$ python3 -q
>>> import numpy as np
>>> import numpy.linalg as la
>>> np.set_printoptions(precision=1, suppress=True, linewidth=200, legacy="1.25")
>>> F = np.load("a.npy")
>>> F
array([[ 4,  4,  4],
       [ 4,  8,  8],
       [ 4,  8, 12]])
>>> # symmetric, so the eigenvalues are real
>>> rng = np.random.default_rng(91164)
>>> labels = rng.permutation(3)
>>> M2 = F[:, labels] * rng.choice([-1, 1], 3)
>>> M2
array([[ 4, -4, -4],
       [ 8, -4, -8],
       [12, -4, -8]])
>>> Uu, _, Vh = la.svd(F.T @ M2)
>>> np.round(Uu @ Vh, 1) + 0
array([[ 0., -1.,  0.],
       [ 0.,  0., -1.],
       [ 1.,  0.,  0.]])
>>> M2 = la.inv(F)
>>> (np.abs(M2) > 1e-9).astype(int)
array([[1, 1, 0],
       [1, 1, 1],
       [0, 1, 1]])
>>> F @ M2
array([[1., 0., 0.],
       [0., 1., 0.],
       [0., 0., 1.]])
>>> round(float(la.cond(F)), 1)
16.4
>>> la.det(F) * M2
array([[ 32., -16.,   0.],
       [-16.,  32., -16.],
       [  0., -16.,  16.]])
>>> la.inv(M2)
array([[ 4.,  4.,  4.],
       [ 4.,  8.,  8.],
       [ 4.,  8., 12.]])
>>> np.round(la.slogdet(F)[0], 1)
1.0
>>> np.allclose(M2, F.T)
False
>>> M2
array([[ 0.5, -0.2,  0. ],
       [-0.2,  0.5, -0.2],
       [ 0. , -0.2,  0.2]])
>>> mat = np.triu(rng.random((3, 3)) < 0.8, 1).astype(int)
>>> mat = mat + mat.T
>>> mat
array([[0, 1, 0],
       [1, 0, 0],
       [0, 0, 0]])
>>> C2 = mat.T @ mat
>>> C2
array([[1, 0, 0],
       [0, 1, 0],
       [0, 0, 0]])
>>> la.matrix_rank(C2)
2
>>> la.svd(mat, compute_uv=False) ** 2
array([1., 1., 0.])
>>> np.allclose(C2, C2.T)
True
>>> hat = np.triu(np.array([[3, 2, -3], [0, 3, 2], [-1, 1, -1]]), 1) + np.eye(3)
>>> M2 = hat @ mat @ la.inv(hat)
>>> M2
array([[ 2., -3., 12.],
       [ 1., -2.,  7.],
       [ 0.,  0.,  0.]])
>>> round(float(la.det(M2)), 1)
0.0
>>> np.unique(M2.round(6), axis=0).shape
(3, 3)
>>> np.abs(np.diag(la.qr(M2)[1])) > 1e-9
array([ True,  True, False])
>>> w, evecs = la.eigh(mat)
>>> vec = np.array([-7, 0, 1])
>>> np.round(evecs * np.abs(w) @ evecs.T, 1) + 0
array([[1., 0., 0.],
       [0., 1., 0.],
       [0., 0., 0.]])
>>> evecs * np.maximum(w, 0) @ evecs.T
array([[0.5, 0.5, 0. ],
       [0.5, 0.5, 0. ],
       [0. , 0. , 0. ]])
>>> la.eigvalsh(mat[1:, 1:])
array([0., 0.])
>>> np.abs(mat).sum(axis=1).max(), np.abs(w).max()
(1, 1.0)
>>> vec @ mat @ vec / (vec @ vec), w[0], w[-1]
(0.0, -1.0, 1.0)
